$ ipython --no-banner

In [1]: import numpy as np

In [2]: np.set_printoptions(precision=1, suppress=True, linewidth=200, sign=" ")

In [3]: def rd(a):
   ...:     return np.round(a, 1) + 0
   ...: 

In [4]: mat = np.load("w.npy")

In [5]: print(rd(mat))
[[ 0.   0.4 -0.5  0.   0.1 -0.1  0.2  0.  -0.2  0.4 -0.3 -0.5]
 [-0.2  2.1 -2.3 -0.2  0.6 -0.6  0.8  0.  -1.1  1.9 -1.3 -2.3]
 [-0.1  1.  -1.1 -0.1  0.3 -0.3  0.4  0.  -0.5  0.9 -0.6 -1.1]
 [-0.1  1.2 -1.3 -0.1  0.3 -0.3  0.4  0.  -0.7  1.1 -0.8 -1.3]
 [ 0.  -0.2  0.2  0.  -0.1  0.1 -0.1  0.   0.1 -0.2  0.1  0.2]
 [ 0.   0.6 -0.6  0.   0.2 -0.2  0.2  0.  -0.3  0.5 -0.4 -0.6]
 [-0.1  0.8 -0.8 -0.1  0.2 -0.2  0.3  0.  -0.4  0.7 -0.5 -0.8]
 [ 0.1 -1.3  1.4  0.1 -0.4  0.4 -0.5  0.   0.7 -1.2  0.8  1.4]
 [-0.1  1.1 -1.2 -0.1  0.3 -0.3  0.4  0.  -0.6  1.  -0.7 -1.2]
 [ 0.2 -2.   2.2  0.2 -0.5  0.5 -0.7  0.   1.1 -1.8  1.3  2.2]]

In [6]: Uu, sig, Vh = np.linalg.svd(mat)

In [7]: np.argmax(sig[:-1] / (sig[1:] + 1e-6)) + 1
Out[7]: np.int64(1)

In [8]: out = Uu[:, :1] @ np.diag(sig[:1]) @ Vh[:1]

In [9]: rd(np.linalg.norm(mat - out, 2)), rd(sig[1])
Out[9]: (np.float64(0.0), np.float64(0.0))

In [10]: rd(np.linalg.norm(mat - out) / np.linalg.norm(mat))
Out[10]: np.float64(0.0)

In [11]: print(rd(np.abs(mat - out).max()))
0.0

In [12]: np.linalg.matrix_rank(mat, rtol=0.05)
Out[12]: np.int64(1)

In [13]: Uu, sig, Vh = np.linalg.svd(mat)

In [14]: vecs = Vh[:(sig > 1e-8).sum()]

In [15]: rng = np.random.default_rng(5177)

In [16]: vec = mat[6] + 5 * mat[3] + rng.integers(2) * np.eye(12)[4]

In [17]: rd(vec)
Out[17]: array([-0.6,  6.8, -7.4, -0.6,  2.9, -1.9,  2.5,  0. , -3.7,  6.2, -4.3, -7.4])

In [18]: print(rd(vecs.T @ vecs))
[[ 0.   0.   0.   0.   0.   0.   0.   0.   0.   0.   0.   0. ]
 [ 0.   0.2 -0.2  0.   0.1 -0.1  0.1  0.  -0.1  0.2 -0.1 -0.2]
 [ 0.  -0.2  0.2  0.  -0.1  0.1 -0.1  0.   0.1 -0.2  0.1  0.2]
 [ 0.   0.   0.   0.   0.   0.   0.   0.   0.   0.   0.   0. ]
 [ 0.   0.1 -0.1  0.   0.   0.   0.   0.   0.   0.   0.  -0.1]
 [ 0.  -0.1  0.1  0.   0.   0.   0.   0.   0.   0.   0.   0.1]
 [ 0.   0.1 -0.1  0.   0.   0.   0.   0.   0.   0.1  0.  -0.1]
 [ 0.   0.   0.   0.   0.   0.   0.   0.   0.   0.   0.   0. ]
 [ 0.  -0.1  0.1  0.   0.   0.   0.   0.   0.1 -0.1  0.1  0.1]
 [ 0.   0.2 -0.2  0.   0.   0.   0.1  0.  -0.1  0.2 -0.1 -0.2]
 [ 0.  -0.1  0.1  0.   0.   0.   0.   0.   0.1 -0.1  0.1  0.1]
 [ 0.  -0.2  0.2  0.  -0.1  0.1 -0.1  0.   0.1 -0.2  0.1  0.2]]

In [19]: np.linalg.matrix_rank(np.vstack([mat, vec]))
Out[19]: np.int64(2)

In [20]: data = np.loadtxt("x.csv", delimiter=",")

In [21]: data
Out[21]: 
array([[  7.,   9.,   9.,   0.,   6.,  15.,  11.,   0.,   1.,   0.,   0.,   2.,   0.,   0.,   0.],
       [  7.,   7.,   7.,   0.,   6.,  12.,  10.,   0.,   3.,   0.,   0.,   2.,   0.,   0.,   0.],
       [  7.,   0.,   0.,   0.,   6.,   0.,   6.,   4.,  11.,   0.,   0.,   2.,   9.,   4.,   6.],
       [  7.,   7.,   7.,   0.,   6.,  12.,  10.,   0.,   3.,   0.,   0.,   2.,   0.,   0.,   0.],
       [  7.,  11.,  11.,   0.,   6.,  18.,  12.,   0.,   0.,   0.,   0.,   2.,   0.,   0.,   0.],
       [  7.,   3.,   3.,   0.,   6.,   6.,   8.,   0.,   7.,   0.,   0.,   2.,   3.,   2.,   0.],
       [  7.,   9.,   9.,   0.,   6.,  15.,  11.,   0.,   1.,   0.,   0.,   2.,   0.,   0.,   0.],
       [  7.,   3.,   3.,   0.,   6.,   6.,   8.,   0.,   7.,   0.,   0.,   2.,   3.,   2.,   0.],
       [  7.,  11.,  11.,   0.,   6.,  18.,  12.,   0.,   0.,   0.,   0.,   2.,   0.,   0.,   0.],
       [  7.,   5.,   5.,   0.,   6.,   9.,   9.,   0.,   5.,   0.,   0.,   2.,   0.,   1.,   0.],
       [  7.,   1.,   1.,   0.,   6.,   3.,   7.,   2.,   9.,   0.,   0.,   2.,   6.,   3.,   3.],
       [  7.,   0.,   0.,   0.,   6.,   0.,   6.,   4.,  11.,   0.,   0.,   2.,   9.,   4.,   6.]])

In [22]: # column 2 repeats column 1

In [23]: np.linalg.cond(data) > 100
Out[23]: np.True_

In [24]: np.argsort(-np.linalg.norm(data, axis=0).round(6), kind="stable")[:3]
Out[24]: array([ 5,  6,  0])

In [25]: W1 = np.array([[2, 3],
    ...:     [0, 0],
    ...:     [2, 3],
    ...:     [-3, -2],
    ...:     [-2, 1],
    ...:     [-2, 3],
    ...:     [-3, -3],
    ...:     [-2, 0],
    ...:     [0, -1],
    ...:     [1, -1],
    ...:     [-2, -3],
    ...:     [-3, 2],
    ...:     [-3, -3],
    ...:     [-2, 0],
    ...:     [2, -2]])

In [26]: beta = np.array([-2, 1])

In [27]: H = np.maximum(data @ W1 + beta, 0)

In [28]: np.linalg.matrix_rank(H)
Out[28]: np.int64(1)

In [29]: (H > 0).astype(int)
Out[29]: 
array([[ 0,  1],
       [ 0,  1],
       [ 0,  0],
       [ 0,  1],
       [ 0,  1],
       [ 0,  1],
       [ 0,  1],
       [ 0,  1],
       [ 0,  1],
       [ 0,  1],
       [ 0,  0],
       [ 0,  0]])

In [30]: rd((H > 0).mean(axis=0))
Out[30]: array([ 0. ,  0.8])

In [31]: Z = np.array([[5, 4], [4, 2]])

In [32]: print((H @ Z).round(6).argmax(axis=1))
[ 0  0  0  0  0  0  0  0  0  0  0  0]

In [33]: feats = np.load("run18.npy")

In [34]: rd(feats)
Out[34]: 
array([[ 1. ,  0. ,  0. ,  0. ,  0. ,  0. ,  0. ,  0. ,  0. ,  0. ,  0. ,  0. ,  0. ,  0. ],
       [ 0. ,  1. ,  0. ,  0. ,  0. ,  0. ,  0. ,  0. ,  0. ,  0. ,  0. ,  0. ,  0. ,  0. ],
       [ 0. ,  0. ,  1. ,  0. ,  0. ,  0. ,  0. ,  0. ,  0. ,  0. ,  0. ,  0. ,  0. ,  0. ],
       [ 0. ,  0. ,  0. , -0.1,  0. ,  0. ,  0. ,  0. ,  0. ,  0. ,  0. , -1. ,  0. ,  0. ],
       [ 0. ,  0. ,  0. ,  0. ,  1. ,  0. ,  0. ,  0. ,  0. ,  0. ,  0. ,  0. ,  0. ,  0. ],
       [ 0. ,  0. ,  0. ,  0. ,  0. ,  1. ,  0. ,  0. ,  0. ,  0. ,  0. ,  0. ,  0. ,  0. ],
       [ 0. ,  0. ,  0. ,  0. ,  0. ,  0. ,  1. ,  0. ,  0. ,  0. ,  0. ,  0. ,  0. ,  0. ],
       [ 0. ,  0. ,  0. ,  0. ,  0. ,  0. ,  0. ,  1. ,  0. ,  0. ,  0. ,  0. ,  0. ,  0. ],
       [ 0. ,  0. ,  0. ,  0. ,  0. ,  0. ,  0. ,  0. ,  1. ,  0. ,  0. ,  0. ,  0. ,  0. ],
       [ 0. ,  0. ,  0. ,  0. ,  0. ,  0. ,  0. ,  0. ,  0. ,  1. ,  0. ,  0. ,  0. ,  0. ],
       [ 0. ,  0. ,  0. ,  0. ,  0. ,  0. ,  0. ,  0. ,  0. ,  0. ,  1. ,  0. ,  0. ,  0. ],
       [ 0. ,  0. ,  0. ,  1. ,  0. ,  0. ,  0. ,  0. ,  0. ,  0. ,  0. , -0.1,  0. ,  0. ],
       [ 0. ,  0. ,  0. ,  0. ,  0. ,  0. ,  0. ,  0. ,  0. ,  0. ,  0. ,  0. ,  1. ,  0. ],
       [ 0. ,  0. ,  0. ,  0. ,  0. ,  0. ,  0. ,  0. ,  0. ,  0. ,  0. ,  0. ,  0. ,  1. ]])

In [35]: vec = np.array([0, 1, 1, 0, 2, 0, 1, 0, 0, 2, 2, 1, 1, 0])

In [36]: rhs = feats @ vec

In [37]: beta, lr = np.zeros(14), 1 / np.linalg.norm(feats, 2) ** 2

In [38]: for i in range(20):
    ...:     beta -= lr * feats.T @ (feats @ beta - rhs)
    ...:     if i % 5 == 0: print(i, round(np.linalg.norm(feats @ beta - rhs), 1))
    ...: 
0 0.0
5 0.0
10 0.0
15 0.0

In [39]: rd(beta)
Out[39]: array([ 0.,  1.,  1.,  0.,  2.,  0.,  1.,  0.,  0.,  2.,  2.,  1.,  1.,  0.])
